% ipython --no-banner

In [1]: import numpy as np

In [2]: np.set_printoptions(suppress=True, linewidth=200)

In [3]: rng = np.random.default_rng(35867)

In [4]: M = np.eye(12, dtype=int)[rng.permutation(12)] * np.array([0, -1, -1, 2, 2, -2, 2, -2, -1, -2, 2, 1])

In [5]: print(M)
[[ 0  0  0  0  0  0  0  0 -1  0  0  0]
 [ 0  0  0  0  0  0  2  0  0  0  0  0]
 [ 0  0 -1  0  0  0  0  0  0  0  0  0]
 [ 0  0  0  0  0  0  0  0  0  0  0  1]
 [ 0 -1  0  0  0  0  0  0  0  0  0  0]
 [ 0  0  0  2  0  0  0  0  0  0  0  0]
 [ 0  0  0  0  0  0  0  0  0 -2  0  0]
 [ 0  0  0  0  0  0  0  0  0  0  2  0]
 [ 0  0  0  0  2  0  0  0  0  0  0  0]
 [ 0  0  0  0  0  0  0 -2  0  0  0  0]
 [ 0  0  0  0  0 -2  0  0  0  0  0  0]
 [ 0  0  0  0  0  0  0  0  0  0  0  0]]

In [6]: M2 = M + rng.integers(-2, 3, (12, 11)) @ rng.integers(-2, 3, (11, 12))

In [7]: print(M2)
[[ -8  -3   1   0  -8   0  -6   3  -8   5   3  -1]
 [ 11   1 -11  -4  17 -10   3  -2  -2  -2   0   0]
 [ -5   0  10 -10   1   7 -10   3  13   1   4  -6]
 [  7  -2  -6  -4   4 -11  -2 -11   3 -10   6   3]
 [ 10   2  -1   8   1  -6   6 -10   0 -10   4  -4]
 [ -8  -3   8  21 -11   2   6  -2 -14   8  -1   2]
 [  9  11  -2   6   0  -6  11  -8  -5  -4  -5   3]
 [ -4   4   4   7  -8   6   1   3  -4   6   2   4]
 [  2   6 -10 -21  13   1  -3   8  15   0 -10   6]
 [  6   4   1   0   4   0   7  -8   5  -2   0  13]
 [ -2   1   1   0   5   1  -6   3  20  -9  -7 -16]
 [  0   5  -3  -7   1   0  -3   7  -1   1   0  -5]]

In [8]: print(np.round(np.linalg.svd(M2 - M, compute_uv=False), 2) + 0)
[52.96 44.1  29.12 22.71 19.19 12.18 10.63  6.24  4.84  1.77  0.38  0.  ]

In [9]: print(np.linalg.matrix_power(M, 2))
[[ 0  0  0  0 -2  0  0  0  0  0  0  0]
 [ 0  0  0  0  0  0  0  0  0 -4  0  0]
 [ 0  0  1  0  0  0  0  0  0  0  0  0]
 [ 0  0  0  0  0  0  0  0  0  0  0  0]
 [ 0  0  0  0  0  0 -2  0  0  0  0  0]
 [ 0  0  0  0  0  0  0  0  0  0  0  2]
 [ 0  0  0  0  0  0  0  4  0  0  0  0]
 [ 0  0  0  0  0 -4  0  0  0  0  0  0]
 [ 0 -2  0  0  0  0  0  0  0  0  0  0]
 [ 0  0  0  0  0  0  0  0  0  0 -4  0]
 [ 0  0  0 -4  0  0  0  0  0  0  0  0]
 [ 0  0  0  0  0  0  0  0  0  0  0  0]]

In [10]: print(np.allclose(M @ M.T, M.T @ M))
False

In [11]: print((M + M.T) / 2)
[[ 0.   0.   0.   0.   0.   0.   0.   0.  -0.5  0.   0.   0. ]
 [ 0.   0.   0.   0.  -0.5  0.   1.   0.   0.   0.   0.   0. ]
 [ 0.   0.  -1.   0.   0.   0.   0.   0.   0.   0.   0.   0. ]
 [ 0.   0.   0.   0.   0.   1.   0.   0.   0.   0.   0.   0.5]
 [ 0.  -0.5  0.   0.   0.   0.   0.   0.   1.   0.   0.   0. ]
 [ 0.   0.   0.   1.   0.   0.   0.   0.   0.   0.  -1.   0. ]
 [ 0.   1.   0.   0.   0.   0.   0.   0.   0.  -1.   0.   0. ]
 [ 0.   0.   0.   0.   0.   0.   0.   0.   0.  -1.   1.   0. ]
 [-0.5  0.   0.   0.   1.   0.   0.   0.   0.   0.   0.   0. ]
 [ 0.   0.   0.   0.   0.   0.  -1.  -1.   0.   0.   0.   0. ]
 [ 0.   0.   0.   0.   0.  -1.   0.   1.   0.   0.   0.   0. ]
 [ 0.   0.   0.   0.5  0.   0.   0.   0.   0.   0.   0.   0. ]]

In [12]: print(np.round(np.sort(np.abs(np.linalg.eigvals(M))), 2))
[0. 0. 0. 0. 0. 0. 0. 0. 0. 0. 0. 1.]
